% python3 -q
>>> import numpy as np
>>> import numpy.linalg as la
>>> np.set_printoptions(suppress=True, linewidth=200)
>>> tidy = lambda a: np.round(a, 2) + 0
>>> J = np.load("dump.npy")
>>> J
array([[5., 1., 1., 1., 1., 1.],
       [1., 5., 1., 1., 1., 1.],
       [1., 1., 5., 1., 1., 1.],
       [1., 1., 1., 5., 1., 1.],
       [1., 1., 1., 1., 5., 1.],
       [1., 1., 1., 1., 1., 5.]])
>>> r0 = np.array([-3, -1, -2])
>>> np.convolve(J[2], r0)
array([ -3.,  -4., -18., -10., -14.,  -6.,  -3.,  -2.])
>>> np.fft.fft(J[0])
array([10.+0.j,  4.+0.j,  4.+0.j,  4.+0.j,  4.+0.j,  4.+0.j])
>>> print((J @ J)[0])
[30. 14. 14. 14. 14. 14.]
>>> np.sort(np.abs(np.fft.fft(J[0]))), tidy(np.sort(la.svd(J, compute_uv=False)))
(array([ 4.,  4.,  4.,  4.,  4., 10.]), array([ 4.,  4.,  4.,  4.,  4., 10.]))
>>> J @ (-1.0) ** np.arange(6)
array([ 4., -4.,  4., -4.,  4., -4.])
>>> print(np.allclose(J @ J.T, J.T @ J))
True
>>> J @ np.ones(6)
array([10., 10., 10., 10., 10., 10.])
>>> x = np.array([2, 1, 3, 3, 1, 1])
>>> J @ np.ones(6)
array([10., 10., 10., 10., 10., 10.])
>>> print(np.einsum("ij,j->i", J, x))
[19. 15. 23. 23. 15. 15.]
>>> J * x
array([[10.,  1.,  3.,  3.,  1.,  1.],
       [ 2.,  5.,  3.,  3.,  1.,  1.],
       [ 2.,  1., 15.,  3.,  1.,  1.],
       [ 2.,  1.,  3., 15.,  1.,  1.],
       [ 2.,  1.,  3.,  3.,  5.,  1.],
       [ 2.,  1.,  3.,  3.,  1.,  5.]])
>>> print(np.sign((J @ x).round(6)))
[1. 1. 1. 1. 1. 1.]
>>> B = np.array([[1]])
>>> Z = np.array([[0, 0], [0, 3]])
>>> mat = np.block([[B, np.array([[-1, 1]])], [np.zeros((2, 1)), Z]])
>>> print(mat)
[[ 1. -1.  1.]
 [ 0.  0.  0.]
 [ 0.  0.  3.]]
>>> evals, vecs = la.eigh(J)
>>> tidy(evals.sum()), np.trace(J)
(np.float64(30.0), np.float64(30.0))
>>> tidy(vecs.T @ vecs)
array([[1., 0., 0., 0., 0., 0.],
       [0., 1., 0., 0., 0., 0.],
       [0., 0., 1., 0., 0., 0.],
       [0., 0., 0., 1., 0., 0.],
       [0., 0., 0., 0., 1., 0.],
       [0., 0., 0., 0., 0., 1.]])
>>> tidy(evals)
array([ 4.,  4.,  4.,  4.,  4., 10.])
>>> tidy(np.abs(vecs[:, -1]))
array([0.41, 0.41, 0.41, 0.41, 0.41, 0.41])
>>> np.unique(evals.round(6) + 0, return_counts=True)[1]
array([5, 1])
>>> np.abs(vecs[:, -1]).round(6).argmax()
np.int64(0)
>>> (evals > 1e-8).sum(), (evals < -1e-8).sum()
(np.int64(6), np.int64(0))
>>> tidy(la.svd(J, compute_uv=False))
array([10.,  4.,  4.,  4.,  4.,  4.])
>>> (mat - mat.T) / 2
array([[ 0. , -0.5,  0.5],
       [ 0.5,  0. ,  0. ],
       [-0.5,  0. ,  0. ]])
>>> tidy(np.abs(la.eigvals(mat)).max())
np.float64(3.0)
>>> tidy(la.matrix_power(mat, 4))
array([[ 1., -1., 40.],
       [ 0.,  0.,  0.],
       [ 0.,  0., 81.]])
>>> np.allclose(mat, mat.T)
False
>>> mat @ mat
array([[ 1., -1.,  4.],
       [ 0.,  0.,  0.],
       [ 0.,  0.,  9.]])
>>> [int(la.matrix_rank(la.matrix_power(mat, p))) for p in range(1, 4)]
[2, 2, 2]
>>> la.matrix_rank(mat - mat[0, 0] * np.eye(3))
np.int64(2)
>>> r = la.matrix_rank(mat)
>>> r
np.int64(2)
>>> null = la.svd(mat)[2][r:].T
>>> la.matrix_rank(mat.T @ mat), la.matrix_rank(mat @ mat.T)
(np.int64(2), np.int64(2))
>>> print(np.allclose(mat @ null, 0))
True
>>> tidy(null[:, 0] / null[np.abs(null[:, 0]).round(6).argmax(), 0])
array([1., 1., 0.])
>>> [int(la.matrix_rank(mat[:, :j + 1])) for j in range(3)]
[1, 1, 2]
>>> [int(la.matrix_rank(mat[:i])) for i in range(1, len(mat) + 1)]
[1, 1, 2]
>>> B = np.array([[1, -1, 3], [-1, -3, -1]])
>>> Z = np.kron(B, mat)
>>> la.matrix_rank(Z)
np.int64(4)
>>> W0 = np.array([[0, 0, 0, 0, 0, 0],
...     [0, 2, 0, 0, 0, 0],
...     [1, -2, 0, 0, 0, 0],
...     [0, 0, 0, 0, 0, 0],
...     [0, 0, 0, 2, 0, 0],
...     [0, 0, 1, -2, 0, 0],
...     [0, 0, 0, 0, 0, 0],
...     [0, 0, 0, 0, 0, 2],
...     [0, 0, 0, 0, 1, -2]])
>>> B = np.c_[W0[:, :5] @ np.array([[-1, -5, 0, -5, 3],
...     [-2, 2, -3, -2, -5],
...     [-3, 4, -1, -2, -3],
...     [4, -2, -5, 0, -2],
...     [-4, -4, -5, 1, 4]]), np.array([-4, -4, 2, -3, -5, -2, 4, 4, 3])]
>>> B
array([[  0,   0,   0,   0,   0,  -4],
       [ -4,   4,  -6,  -4, -10,  -4],
       [  3,  -9,   6,  -1,  13,   2],
       [  0,   0,   0,   0,   0,  -3],
       [  8,  -4, -10,   0,  -4,  -5],
       [-11,   8,   9,  -2,   1,  -2],
       [  0,   0,   0,   0,   0,   4],
       [  0,   0,   0,   0,   0,   4],
       [ -4,  -4,  -5,   1,   4,   3]])
>>> la.matrix_rank(B)
np.int64(6)
>>> data = np.array([[-13.51, -24.95, -38.51],
...     [-10.6, -18.69, -29.58],
...     [-7.39, -11.84, -19.62],
...     [-5.31, -7.52, -13.14],
...     [-3.29, -3.53, -6.88],
...     [-3.24, -3.44, -6.72],
...     [-3.05, -3.09, -6.16],
...     [-1.56, -0.8, -2.04],
...     [2.99, 2.22, 2.68],
...     [4.24, 3.58, 4.19],
...     [7.55, 7.72, 8.81],
...     [10.01, 11.09, 12.6],
...     [11.45, 13.15, 14.92],
...     [16.51, 20.65, 23.44],
...     [20.0, 26.03, 29.59]])
>>> G = np.cov(data, rowvar=False)
>>> np.median(data, axis=0)
array([-1.56, -0.8 , -2.04])
>>> tidy(np.corrcoef(data.T))
array([[1.  , 0.99, 0.98],
       [0.99, 1.  , 1.  ],
       [0.98, 1.  , 1.  ]])
>>> tidy(G)
array([[ 96.97, 134.41, 180.48],
       [134.41, 190.92, 257.9 ],
       [180.48, 257.9 , 350.88]])
>>> np.argwhere(np.triu(np.abs(np.corrcoef(data.T)) > 0.8, 1))
array([[0, 1],
       [0, 2],
       [1, 2]])
>>> P = data @ la.solve(data.T @ data, data.T)
>>> print(tidy(np.diag(P)))
[0.56 0.29 0.16 0.15 0.15 0.15 0.15 0.08 0.07 0.09 0.12 0.13 0.15 0.28 0.47]
>>> tidy(P @ data[:, 1])
array([-24.95, -18.69, -11.84,  -7.52,  -3.53,  -3.44,  -3.09,  -0.8 ,   2.22,   3.58,   7.72,  11.09,  13.15,  20.65,  26.03])
>>> K = np.load("w.npy")
>>> K
array([[2, 0, 1, 1],
       [0, 2, 0, 1],
       [1, 0, 2, 0],
       [1, 1, 0, 2]])
>>> P = np.triu(np.array([[3, 1, -1, 0], [-1, -1, 2, -2], [2, -2, 3, -2], [-3, -2, 1, 3]]), 1) + np.eye(4)
>>> B = P @ K @ la.inv(P)
>>> tidy(la.det(B))
np.float64(5.0)
>>> evals, vecs = la.eigh(K)
>>> tidy(np.abs(vecs[:, -1]))
array([0.6 , 0.37, 0.37, 0.6 ])
>>> np.unique(evals.round(6) + 0, return_counts=True)[1]
array([1, 1, 1, 1])
>>> evals.sum(), np.trace(K)
(np.float64(8.0), np.int64(8))
>>> tidy(la.eigvalsh(K @ K))
array([ 0.15,  1.91,  6.85, 13.09])
>>> np.abs(vecs[:, -1]).round(6).argmax()
np.int64(0)
>>> print(tidy(la.eigvalsh(K + -2 * np.eye(4))))
[-1.62 -0.62  0.62  1.62]
>>> B = K / np.sqrt((K ** 2).mean(axis=1, keepdims=True))
>>> la.matrix_rank(K - K.mean(axis=1, keepdims=True))
np.int64(3)
>>> K - K.mean(axis=1, keepdims=True)
array([[ 1.  , -1.  ,  0.  ,  0.  ],
       [-0.75,  1.25, -0.75,  0.25],
       [ 0.25, -0.75,  1.25, -0.75],
       [ 0.  ,  0.  , -1.  ,  1.  ]])
>>> la.matrix_rank(B) == la.matrix_rank(K)
np.True_
>>> tidy(la.norm(B, axis=1))
array([2., 2., 2., 2.])
>>> evals, vecs = la.eigh(K)
>>> x = np.array([2, 1, 0, 2])
>>> (np.sign(vecs[:, -1].round(6)) == np.sign(vecs[0, -1].round(6))).astype(int)
array([1, 1, 1, 1])
>>> print(tidy(vecs * np.abs(evals) @ vecs.T))
[[2. 0. 1. 1.]
 [0. 2. 0. 1.]
 [1. 0. 2. 0.]
 [1. 1. 0. 2.]]
>>> def softmax(z):
...     e = np.exp(z - z.max(axis=-1, keepdims=True))
...     return e / e.sum(axis=-1, keepdims=True)
... 
>>> tidy(softmax(K[1] + 4))
array([0.08, 0.61, 0.08, 0.22])
>>> tidy(softmax(K[1]))
array([0.08, 0.61, 0.08, 0.22])
>>> S = K @ K.T / np.sqrt(4)
>>> softmax(S).round(6).argmax(axis=1)
array([0, 1, 2, 3])
>>> tidy(softmax(S + np.triu(np.full(S.shape, -np.inf), 1)))
array([[1.  , 0.  , 0.  , 0.  ],
       [0.12, 0.88, 0.  , 0.  ],
       [0.36, 0.05, 0.59, 0.  ],
       [0.2 , 0.2 , 0.05, 0.55]])
>>> rng = np.random.default_rng(982131)
>>> arr = rng.normal(size=(31, 4))
>>> arr = 5 * arr / la.norm(arr, axis=1, keepdims=True)
>>> tidy(arr)
array([[ 2.21,  1.44, -3.37, -2.59],
       [-3.83, -1.02,  2.85, -1.06],
       [-2.53, -0.18, -4.27, -0.56],
       [-2.66,  0.32,  3.18,  2.77],
       [ 4.34,  0.37,  1.21, -2.13],
       [ 3.82,  2.02,  2.51,  0.08],
       [-1.89, -0.97,  3.42,  2.96],
       [-1.81,  3.56, -1.57,  2.57],
       [ 2.47,  2.97,  2.96,  1.17],
       [ 3.69, -1.32,  3.04,  0.62],
       [ 1.1 , -2.84,  1.53, -3.66],
       [ 0.77, -1.64, -2.18, -4.12],
       [-1.92,  0.65,  3.48,  2.97],
       [ 1.14,  4.56,  1.68,  0.21],
       [ 0.49, -3.87, -1.33, -2.82],
       [-2.82, -2.35, -1.47, -3.07],
       [-0.63, -2.04, -2.28, -3.91],
       [ 3.36,  1.07,  3.19, -1.55],
       [-1.3 , -0.28, -4.23, -2.31],
       [ 0.5 ,  4.78,  0.22,  1.35],
       [-4.37, -2.15, -0.67, -0.89],
       [-2.04,  0.04,  4.06, -2.09],
       [-1.25, -3.15,  3.41,  1.35],
       [-2.26, -1.85,  2.19,  3.41],
       [-4.65,  0.92, -1.58, -0.2 ],
       [-0.09,  3.15,  0.86, -3.79],
       [-2.25, -0.33,  3.5 ,  2.75],
       [-1.76, -2.89,  3.36, -1.5 ],
       [-4.54,  0.69,  1.92,  0.51],
       [ 4.51,  0.93, -1.93,  0.25],
       [ 4.51,  2.07,  0.49, -0.37]])
>>> Ac = arr - arr.mean(axis=0)
>>> vecs = la.svd(Ac)[2][:3]
>>> B = Ac - Ac @ vecs.T @ vecs
>>> tidy(la.norm(B) / la.norm(Ac))
np.float64(0.29)
>>> tidy((Ac @ vecs.T).std(axis=0))
array([2.98, 2.89, 2.21])
>>> tidy(np.cov(Ac @ vecs.T, rowvar=False))
array([[9.18, 0.  , 0.  ],
       [0.  , 8.61, 0.  ],
       [0.  , 0.  , 5.03]])
>>> X = np.load("layer12.npy")
>>> X
array([[4., 1., 1., 1.],
       [1., 4., 1., 1.],
       [1., 1., 4., 1.],
       [1., 1., 1., 4.]])
>>> x = np.array([-1, 3, 0])
>>> target = data @ x
>>> print(tidy(la.lstsq(data, target)[0]))
[-1.  3.  0.]
>>> print(tidy(la.pinv(data) @ data))
[[1. 0. 0.]
 [0. 1. 0.]
 [0. 0. 1.]]
>>> target = target + 0.3 * rng.normal(size=15)
>>> tidy(target)
array([-61.69, -45.61, -27.85, -17.21,  -7.67,  -6.81,  -5.74,  -0.53,   3.83,   6.51,  16.15,  23.41,  28.03,  45.18,  58.45])
>>> coef, *_ = la.lstsq(data, target)
>>> print(tidy(data.T @ (target - data @ coef)))
[0. 0. 0.]
>>> coef.round()
array([-1.,  3., -0.])
>>> print([round(float(la.norm(la.solve(data.T @ data + lam * np.eye(3), data.T @ target))), 2) for lam in (0, 1, 10, 100)])
[3.26, 2.96, 1.85, 1.27]
>>> evals, vecs = la.eig(X)
>>> tidy(np.prod(evals))
np.float64(189.0)
>>> X @ (-1.0) ** np.arange(4)
array([ 3., -3.,  3., -3.])
>>> M = np.loadtxt("block14.csv", delimiter=",")
>>> print(M)
[[1.53 0.15 0.08 0.47]
 [0.15 1.04 0.02 0.13]
 [0.08 0.02 1.01 0.07]
 [0.47 0.13 0.07 1.42]]
>>> P = np.triu(np.array([[-8, 5, -6, -8], [2, 1, -8, -9], [4, -3, -6, 6], [9, 1, 9, 3]]), 1) + np.eye(4)
>>> B = P @ M @ la.inv(P)
>>> tidy(np.trace(B)), np.trace(M)
(np.float64(5.0), np.float64(5.0))
>>> tidy(P @ M - M @ P)
array([[-3.49, -3.61,  3.86,  1.98],
       [-4.87, -2.08,  0.51, -2.9 ],
       [ 2.82,  0.38,  1.06,  3.28],
       [ 0.  , -2.35,  3.86,  4.51]])
>>> tidy(la.det(M[::-1]))
np.float64(2.0)
>>> tidy(la.eigvals(M).sum().real)
np.float64(5.0)
>>> np.kron(np.eye(2, dtype=int), M)
array([[1.53, 0.15, 0.08, 0.47, 0.  , 0.  , 0.  , 0.  ],
       [0.15, 1.04, 0.02, 0.13, 0.  , 0.  , 0.  , 0.  ],
       [0.08, 0.02, 1.01, 0.07, 0.  , 0.  , 0.  , 0.  ],
       [0.47, 0.13, 0.07, 1.42, 0.  , 0.  , 0.  , 0.  ],
       [0.  , 0.  , 0.  , 0.  , 1.53, 0.15, 0.08, 0.47],
       [0.  , 0.  , 0.  , 0.  , 0.15, 1.04, 0.02, 0.13],
       [0.  , 0.  , 0.  , 0.  , 0.08, 0.02, 1.01, 0.07],
       [0.  , 0.  , 0.  , 0.  , 0.47, 0.13, 0.07, 1.42]])
>>> tidy(la.det(M.T))
np.float64(2.0)
>>> evals, vecs = la.eigh(M)
>>> x = np.array([1, 0, 4, 0])
>>> np.abs(M).sum(axis=1).max(), tidy(np.abs(evals).max())
(np.float64(2.23), np.float64(2.0))
>>> tidy(x @ M @ x)
np.float64(18.33)
>>> tidy(vecs * np.sqrt(evals) @ vecs.T)
array([[1.22, 0.06, 0.03, 0.19],
       [0.06, 1.02, 0.01, 0.05],
       [0.03, 0.01, 1.  , 0.03],
       [0.19, 0.05, 0.03, 1.17]])
>>> print(tidy(x @ M @ x / (x @ x)), tidy(evals[0]), tidy(evals[-1]))
1.08 1.0 2.0
>>> print(tidy(vecs * np.abs(evals) @ vecs.T))
[[1.53 0.15 0.08 0.47]
 [0.15 1.04 0.02 0.13]
 [0.08 0.02 1.01 0.07]
 [0.47 0.13 0.07 1.42]]
